$ python -q
>>> import numpy as np
>>> np.set_printoptions(suppress=True, linewidth=100)
>>> mat = np.loadtxt("data.csv", delimiter=",")
>>> print(mat)
[[  3.  -6.   7. -10.   1.   9.  13.  -4.  -5.  -6.  -9.]
 [  6.  -8. -10.  -7.   7.  10.   2.  -4.  -4.   0.  -7.]
 [ -3. -14.   7.   1.   0.   5.   2.   5.  -3.   3. -15.]
 [  7. -10.  -5. -10.   9.  13.   6.  -6.  -8.  -3. -12.]
 [  5.  -3.  -1.   5.  -4.  -1.   5.  -5.   1.  -3.   0.]
 [  4. -12.  -1.  -5.   6.   6.   2.  -6.  -2.   2. -11.]
 [  6.  -9.  13.  -1.   0.   0.  18.  -6. -11.  -6.  -2.]
 [  0.   0.   0.   0.   0.   0.   0.   0.   0.   0.   0.]
 [ -4.  -5.  -1.   1.   3.   4.  -2.   5.  -3.   0.  -3.]
 [  2.  -2.   4.   2.  -4.  -4.   1.   1.  -1.   1.  -3.]
 [  4.  -2.   5.   3.  -2.  -2.   3.   3.   1.  -4.  -3.]
 [  5.  -5.  -5.  -3.   5.   1.  -1.  -5.  -3.   0.  -2.]
 [ 11. -10.  -1.  -1.   3.   3.   8. -12.  -6.  -6.  -7.]
 [ 12. -14.  -3. -15.   8.  16.  12. -16.  -8. -12. -10.]
 [  7.   0.   0.  -3.  -5.   1.   6.  -3.   1.   1.  -5.]
 [ 17.  -8.   6.   5. -10.  -3.  18.  -5.   3.   2.  -7.]
 [  5. -10.   3.   9.  -3.   1.   6.   3.  -1.  -7.  -6.]
 [  5.   2.  -4.  -5.  -1.   5.   5.  -4.   2.   0.  -2.]
 [  1.  -2.   0.  -5.   2.   3.  -4.  -1.  -2.  -2.  -2.]
 [  3. -10.  -6.  -2.   4.   3.  -2.  -4.   2.   5.  -6.]
 [ 14.  -5.  -4.  -5.   2.   4.   7.  -6.   0.  -4.  -7.]
 [ -1. -12.  -1.  -7.  14.   7.   5.   0. -13.  -1.   1.]
 [ -4. -13.   5.  -6.   1.   6.  -1.   2.   0.   0.  -8.]
 [  5. -11.   6.  -1.   0.   5.   7.  -2.  -2. -13.  -4.]
 [  3.  -4.   4.  -3.  -2.  -1.  -3.   0.  -3.  -1.  -5.]
 [  5.   0.   7.   1.  -2.  -7.   6.   0.  -6.   4.   2.]]
>>> Q, r_ = np.linalg.qr(mat)
>>> print(np.allclose(r_.T @ r_, mat.T @ mat))
True
>>> print(np.round(np.abs(np.diag(r_)), 2))
[34.29 34.7  26.16 23.36 12.45 10.69 12.28 12.01  9.06 11.83  6.88]
>>> x = np.array([0, -1, -2, -1, 1, 0, 1, -1, -1, 2, 0])
>>> target = mat @ x
>>> print(target)
[ 13.  52.   5.  53.  -1.  39.   7.   0.   5.  -9. -22.  30.  30.  55.   8.   5. -18.  17.   4.
  38.  25.  51.   7. -15.  -5.   3.]
>>> print(np.round(np.linalg.lstsq(mat, target)[0], 2) + 0)
[ 0. -1. -2. -1.  1.  0.  1. -1. -1.  2.  0.]
>>> rng = np.random.default_rng(9710)
>>> target = target + 0.05 * rng.normal(size=26)
>>> print(target.round(2) + 0)
[ 13.    52.05   5.01  52.97  -1.    39.01   7.05   0.     5.03  -9.01 -22.02  29.99  29.88  54.94
   7.94   5.   -17.98  17.02   3.87  37.95  25.03  51.03   6.96 -15.08  -5.04   3.09]
>>> coef, *_ = np.linalg.lstsq(mat, target)
>>> print([round(float(np.linalg.norm(np.linalg.solve(mat.T @ mat + lam * np.eye(11), mat.T @ target))), 2) for lam in (0, 1, 10, 100)])
[3.75, 3.7, 3.55, 3.01]
>>> print(np.round(mat.T @ (target - mat @ coef), 2) + 0)
[0. 0. 0. 0. 0. 0. 0. 0. 0. 0. 0.]
>>> print(coef.round())
[-0. -1. -2. -1.  1. -0.  1. -1. -1.  2. -0.]
